>>> import numpy as np
>>> np.set_printoptions(precision=2, suppress=True, linewidth=140, floatmode="fixed")
>>> X = np.load("arr.npy")
>>> X
array([[ 5.00, -2.00,  0.00,  0.00,  0.00],
       [-2.00,  3.00, -2.00,  0.00,  0.00],
       [ 0.00, -2.00,  8.00, -2.00,  0.00],
       [ 0.00,  0.00, -2.00,  4.00, -2.00],
       [ 0.00,  0.00,  0.00, -2.00,  9.00]])
>>> rng = np.random.default_rng(6850)
>>> labels = rng.permutation(5)
>>> labels
array([3, 4, 1, 0, 2])
>>> out = X[labels][:, labels]
>>> np.diag(out)
array([4.00, 9.00, 3.00, 5.00, 8.00])
>>> np.allclose(out, X)
False
>>> np.sort(np.abs(np.linalg.eigvals(out)))
array([ 1.17,  2.82,  5.96,  8.90, 10.14])
>>> out = X[0, 0] * X[1:] - np.outer(X[1:, 0], X[0])
>>> out
array([[  0.00,  11.00, -10.00,   0.00,   0.00],
       [  0.00, -10.00,  40.00, -10.00,   0.00],
       [  0.00,   0.00, -10.00,  20.00, -10.00],
       [  0.00,   0.00,   0.00, -10.00,  45.00]])
>>> X[:, 0] / X[0, 0]
array([ 1.00, -0.40,  0.00,  0.00,  0.00])
>>> np.flatnonzero(~out.round(6).any(axis=1))
array([], dtype=int64)
>>> w, V = np.linalg.eig(X)
>>> np.sort(np.linalg.eigvals(X @ X))
array([  1.37,   7.98,  35.48,  79.30, 102.87])
>>> out = np.array([[1, -1], [-2, -3], [1, 0], [3, 0], [2, -3]])
>>> np.einsum("ik,kj->ij", X, out)
array([[  9.00,   1.00],
       [-10.00,  -7.00],
       [  6.00,   6.00],
       [  6.00,   6.00],
       [ 12.00, -27.00]])
>>> np.linalg.matrix_rank(X @ out)
np.int64(2)
>>> out.T @ X.T
array([[  9.00, -10.00,   6.00,   6.00,  12.00],
       [  1.00,  -7.00,   6.00,   6.00, -27.00]])
>>> np.linalg.matrix_rank(np.vstack([X, out.T]))
np.int64(5)
>>> np.einsum("ik,kj->ji", X, out)
array([[  9.00, -10.00,   6.00,   6.00,  12.00],
       [  1.00,  -7.00,   6.00,   6.00, -27.00]])
>>> X @ out
array([[  9.00,   1.00],
       [-10.00,  -7.00],
       [  6.00,   6.00],
       [  6.00,   6.00],
       [ 12.00, -27.00]])
>>> A = np.load("a.npy")
>>> A
array([[-4.04,  2.24,  1.82, -0.61],
       [ 3.04, -0.79,  2.65, -2.85],
       [ 0.82,  1.07,  4.41, -1.94],
       [-3.43, -3.19, -1.51, -0.88],
       [-0.34,  1.43, -2.43, -4.12],
       [ 1.33,  3.93, -1.70,  2.21],
       [-1.30, -3.35, -0.27,  3.46],
       [-3.15,  0.05,  3.88, -0.15],
       [ 4.37, -0.21,  1.66,  1.76],
       [ 3.78,  2.64, -1.68,  0.94],
       [-2.24, -3.88, -1.83, -1.28],
       [ 3.37, -1.84, -2.92,  1.32],
       [-4.88,  0.38,  0.98, -0.26],
       [-0.44, -1.21, -1.59, -4.56],
       [-3.45,  1.23, -2.69, -2.08],
       [-3.75, -0.48, -3.27, -0.09],
       [ 4.12,  0.46,  2.63, -0.97],
       [ 3.04,  3.40, -0.92, -1.85],
       [-1.93,  3.34,  2.23, -2.27],
       [-1.40, -1.63,  1.86, -4.11],
       [ 4.49,  0.78, -1.46,  1.44],
       [-1.41, -4.45, -1.26, -1.28],
       [-1.54,  4.72, -0.03, -0.56],
       [ 4.63,  0.89, -0.28, -1.64]])
>>> out = np.c_[A[:, :1] @ np.array([[2]]), np.array([4, -5, 2, 1, -1, -5, -4, -2, -3, 5, 1, -4, -5, -3, -1, -1, -2, 1, -2, 0, 2, -2, 3, 3])]
>>> out
array([[-8.08,  4.00],
       [ 6.08, -5.00],
       [ 1.64,  2.00],
       [-6.86,  1.00],
       [-0.68, -1.00],
       [ 2.66, -5.00],
       [-2.60, -4.00],
       [-6.30, -2.00],
       [ 8.74, -3.00],
       [ 7.56,  5.00],
       [-4.48,  1.00],
       [ 6.74, -4.00],
       [-9.76, -5.00],
       [-0.88, -3.00],
       [-6.90, -1.00],
       [-7.50, -1.00],
       [ 8.24, -2.00],
       [ 6.08,  1.00],
       [-3.86, -2.00],
       [-2.80,  0.00],
       [ 8.98,  2.00],
       [-2.82, -2.00],
       [-3.08,  3.00],
       [ 9.26,  3.00]])
>>> np.linalg.norm(np.linalg.qr(A)[0].T @ out, axis=0) ** 2 / ((out ** 2).sum(axis=0) + 1e-12)
array([1.00, 0.07])
>>> W0 = np.loadtxt("w.csv", delimiter=",")
>>> W0
array([[-0.27,  0.21,  0.00],
       [ 0.41, -0.32,  0.00],
       [ 0.08, -0.06,  0.00],
       [ 0.04, -0.03,  0.00],
       [-0.16,  0.12,  0.00],
       [-0.16,  0.12,  0.00],
       [-0.16,  0.12,  0.00],
       [-0.24,  0.18,  0.00],
       [ 0.27, -0.21,  0.00],
       [ 0.20, -0.15,  0.00],
       [-0.38,  0.29,  0.00],
       [-0.20,  0.15,  0.00],
       [-0.45,  0.35,  0.00],
       [-0.48,  0.37,  0.00],
       [ 0.08, -0.06,  0.00],
       [ 0.74, -0.62,  0.00],
       [ 0.56, -0.45,  0.00],
       [-0.31,  0.24,  0.00],
       [-0.38,  0.29,  0.00],
       [-0.24,  0.18,  0.00],
       [ 0.35, -0.26,  0.00],
       [ 0.16, -0.12,  0.00],
       [-0.27,  0.21,  0.00],
       [-0.20,  0.15,  0.00],
       [-0.54,  0.42,  0.00],
       [ 0.38, -0.29,  0.00],
       [ 0.35, -0.26,  0.00],
       [ 0.24, -0.18,  0.00]])
>>> rank = np.linalg.matrix_rank(W0)
>>> rank
np.int64(2)
>>> null = np.linalg.svd(W0)[2][rank:].T
>>> null.shape
(3, 1)
>>> null[:, 0] / null[np.abs(null[:, 0]).round(6).argmax(), 0]
array([0.00, 0.00, 1.00])
>>> [int(np.linalg.matrix_rank(W0[:i])) for i in range(1, len(W0) + 1)]
[1, 2, 2, 2, 2, 2, 2, 2, 2, 2, 2, 2, 2, 2, 2, 2, 2, 2, 2, 2, 2, 2, 2, 2, 2, 2, 2, 2]
